>>> import numpy as np
>>> from numpy import linalg as LA
>>> np.set_printoptions(suppress=True, linewidth=120)
>>> A = np.load("out1.npy")
>>> print(A)
[[0 1 0 0 0 1 0]
 [1 0 0 0 0 1 1]
 [0 0 0 0 1 0 0]
 [0 0 0 0 0 0 0]
 [0 0 1 0 0 0 0]
 [1 1 0 0 0 0 1]
 [0 1 0 0 0 1 0]]
>>> print(np.allclose(A[:-1].T @ LA.lstsq(A[:-1].T, A[-1])[0], A[-1]))
True
>>> print(np.abs(np.diag(LA.qr(A)[1])) > 1e-9)
[ True  True  True False  True  True False]
>>> print(np.unique(A.round(6), axis=0).shape)
(6, 7)
>>> print(LA.lstsq(A[:-1].T, A[-1])[2])
5
>>> B = np.array([[2, 2], [1, 4]])
>>> W2 = np.array([[3, 1], [2, 3]])
>>> m1 = np.kron(B, W2)
>>> print(m1)
[[ 6  2  6  2]
 [ 4  6  4  6]
 [ 3  1 12  4]
 [ 2  3  8 12]]
>>> r0 = np.array([-2, -9, 7, 8])
>>> B = m1 + np.outer(r0, np.eye(4)[1])
>>> print(LA.matrix_rank(LA.inv(B) - LA.inv(m1), tol=1e-8))
1
>>> print(B)
[[ 6.  0.  6.  2.]
 [ 4. -3.  4.  6.]
 [ 3.  8. 12.  4.]
 [ 2. 11.  8. 12.]]
>>> proj = np.triu(np.array([[-3, 0, -3, -1], [3, 1, 3, 2], [2, -1, 3, 0], [1, -3, -1, 1]]), 1) + np.eye(4)
>>> B = proj @ m1 @ LA.inv(proj)
>>> print(np.round(np.poly(B), 1))
[    1.   -36.   384. -1512.  1764.]
>>> print(B)
[[ -5.  -4. -41. -19.]
 [ 17.  15.  62.  29.]
 [  3.   1.  18.   5.]
 [  2.   3.   5.   8.]]
>>> print(LA.matrix_rank(B))
4
>>> print(np.trace(B), np.trace(m1))
36.0 36
>>> data = np.load("arr.npy")
>>> print(data)
[[  0.3  11.9]
 [  3.5   4. ]
 [ -2.2 -14.1]
 [ -1.7   3.7]
 [  0.5   4.4]
 [  1.2   1.8]]
>>> Q, Rm = LA.qr(data)
>>> print(np.round(Q @ Rm, 1))
[[  0.3  11.9]
 [  3.5   4. ]
 [ -2.2 -14.1]
 [ -1.7   3.7]
 [  0.5   4.4]
 [  1.2   1.8]]
>>> print(Q.round(1) + 0)
[[-0.1  0.7]
 [-0.8 -0.2]
 [ 0.5 -0.5]
 [ 0.4  0.4]
 [-0.1  0.2]
 [-0.3  0. ]]
>>> print(np.round(np.trace(Q @ Q.T), 1))
2.0
>>> print(np.round(Q.T @ Q, 1) + 0)
[[1. 0.]
 [0. 1.]]
>>> print(Q.shape, Rm.shape)
(6, 2) (2, 2)
>>> B = np.c_[data[:, :1] @ np.array([[2]]), np.array([2, 2, 0, 0, 0, 0])]
>>> print(B)
[[ 0.6  2. ]
 [ 7.   2. ]
 [-4.4  0. ]
 [-3.4  0. ]
 [ 1.   0. ]
 [ 2.4  0. ]]
>>> print(np.round(LA.norm(B - data @ LA.lstsq(data, B)[0], axis=0), 1) + 0)
[0.  2.1]
>>> print(np.round(LA.norm(LA.qr(data)[0].T @ B, axis=0) ** 2 / ((B ** 2).sum(axis=0) + 1e-12), 1))
[1.  0.4]
>>> print(LA.matrix_rank(np.c_[data, B]))
3
>>> C2 = data.T @ data
>>> print((data @ data.T).shape)
(6, 6)
>>> print(np.round(LA.eigvalsh(C2)[::-1], 1))
[398.5  16. ]
>>> print(np.round(np.trace(C2), 1), round((data ** 2).sum(), 1))
414.5 414.5
>>> print(np.round(np.diag(C2), 1))
[ 21.8 392.7]
>>> print(np.allclose(C2, C2.T))
True
>>> print(LA.matrix_rank(C2))
2
>>> x = np.array([2, 1])
>>> target = data @ x
>>> print(np.round(LA.solve(data.T @ data, data.T @ target), 1))
[2. 1.]
>>> print(np.round(LA.lstsq(data, target)[0], 1))
[2. 1.]
>>> rng = np.random.default_rng(448)
>>> target = target + 0.1 * rng.normal(size=6)
>>> print(target.round(1))
[ 12.6  10.9 -18.6   0.3   5.3   4.2]
>>> beta, *_ = LA.lstsq(data, target)
>>> print(np.round(data.T @ (target - data @ beta), 1) + 0)
[0. 0.]
>>> print(beta.round())
[2. 1.]
>>> K = np.load("layer8.npy")
>>> print(K)
[[-1.9  0.7 -3.3  1.5 -3.9]
 [-2.6  1.3 -2.7  1.2 -3. ]
 [-2.2  0.9 -3.1  0.7 -3. ]
 [-1.9  1.  -2.6  1.1 -3.3]
 [-1.7  0.8 -2.4  1.7 -2.7]
 [-2.   1.1 -2.8  1.1 -3.1]
 [-1.1  2.3  2.7 -0.7  1.9]
 [-2.5  2.1  2.7 -1.1  2. ]
 [-1.7  1.9  3.2 -0.9  1.8]
 [-2.5  2.5  2.6 -0.8  1.6]
 [-2.4  2.1  2.8 -1.6  2.6]
 [-1.9  2.2  3.1 -0.8  2. ]]
>>> Xc = K - K.mean(axis=0)
>>> evecs = LA.svd(Xc)[2][:2]
>>> B = Xc - Xc @ evecs.T @ evecs
>>> print(round(float(LA.norm(B) / LA.norm(Xc)), 1))
0.1
>>> print(np.round(B.std(axis=0), 1))
[0.1 0.2 0.1 0.2 0.1]
